% ipython --no-banner

In [1]: import numpy as np

In [2]: np.set_printoptions(suppress=True, linewidth=160)

In [3]: def rnd(a):
   ...:     return np.round(a, 2) + 0
   ...: 

In [4]: r0 = np.array([3, 5, 2, 2])

In [5]: rng = np.random.default_rng(65)

In [6]: M = np.outer(rng.normal(size=30), r0) + 0.02 * rng.normal(size=(30, 4))

In [7]: rnd(M)
Out[7]: 
array([[-3.37, -5.52, -2.18, -2.24],
       [ 0.6 ,  0.99,  0.41,  0.42],
       [ 3.72,  6.23,  2.46,  2.48],
       [-4.66, -7.85, -3.15, -3.15],
       [-1.92, -3.18, -1.27, -1.27],
       [-2.27, -3.77, -1.51, -1.51],
       [ 0.25,  0.45,  0.24,  0.17],
       [ 0.53,  0.84,  0.32,  0.29],
       [-3.75, -6.28, -2.54, -2.5 ],
       [ 0.84,  1.33,  0.51,  0.52],
       [ 2.06,  3.48,  1.37,  1.4 ],
       [ 5.51,  9.2 ,  3.67,  3.67],
       [-0.25, -0.4 , -0.14, -0.18],
       [ 3.44,  5.74,  2.29,  2.29],
       [-0.72, -1.27, -0.48, -0.51],
       [-3.93, -6.58, -2.59, -2.61],
       [ 1.67,  2.74,  1.12,  1.08],
       [-4.17, -6.9 , -2.76, -2.78],
       [ 1.71,  2.88,  1.11,  1.13],
       [ 1.45,  2.38,  0.96,  1.  ],
       [ 3.01,  5.05,  2.  ,  2.03],
       [-2.7 , -4.5 , -1.78, -1.83],
       [ 0.48,  0.78,  0.29,  0.3 ],
       [-0.75, -1.23, -0.49, -0.48],
       [ 2.96,  4.91,  1.98,  1.98],
       [ 5.19,  8.63,  3.45,  3.46],
       [-0.58, -0.93, -0.4 , -0.4 ],
       [-4.39, -7.32, -2.94, -2.91],
       [-2.4 , -4.08, -1.62, -1.63],
       [-0.29, -0.51, -0.23, -0.21]])

In [8]: Ac = M - M.mean(axis=0)

In [9]: vecs = np.linalg.svd(Ac)[2][:1]

In [10]: out = Ac - Ac @ vecs.T @ vecs

In [11]: rnd(np.cov(Ac @ vecs.T, rowvar=False))
Out[11]: np.float64(38.17)

In [12]: rnd(out.std(axis=0))
Out[12]: array([0.02, 0.01, 0.02, 0.02])

In [13]: np.unravel_index(np.abs(M).argmax(), M.shape)
Out[13]: (np.int64(11), np.int64(1))

In [14]: rnd(np.abs(M).max())
Out[14]: np.float64(9.2)

In [15]: M.shape
Out[15]: (30, 4)

In [16]: E = np.diag(np.array([0, 0, 0, 1, 0])) + 3 * np.eye(5, k=1) + 3 * np.eye(5, k=-1)

In [17]: E
Out[17]: 
array([[0., 3., 0., 0., 0.],
       [3., 0., 3., 0., 0.],
       [0., 3., 0., 3., 0.],
       [0., 0., 3., 1., 3.],
       [0., 0., 0., 3., 0.]])

In [18]: # equal to its transpose

In [19]: rnd(np.abs(np.linalg.svd(M)[2][-1]))
Out[19]: array([0.28, 0.09, 0.26, 0.92])

In [20]: feats = np.load("a.npy")

In [21]: feats
Out[21]: 
array([[ 2,  0,  0,  0,  0,  0],
       [-3,  3,  0,  0,  0,  0],
       [ 0,  0,  1,  0,  0,  0],
       [-1,  2, -3, -2,  0,  0],
       [ 2,  2, -3, -2,  2,  0],
       [ 0,  0,  2,  3, -1, -3]])

In [22]: # triangular

In [23]: out = feats[0, 0] * feats[1:] - np.outer(feats[1:, 0], feats[0])

In [24]: out
Out[24]: 
array([[ 0,  6,  0,  0,  0,  0],
       [ 0,  0,  2,  0,  0,  0],
       [ 0,  4, -6, -4,  0,  0],
       [ 0,  4, -6, -4,  4,  0],
       [ 0,  0,  4,  6, -2, -6]])

In [25]: np.flatnonzero(~out.round(6).any(axis=1))
Out[25]: array([], dtype=int64)
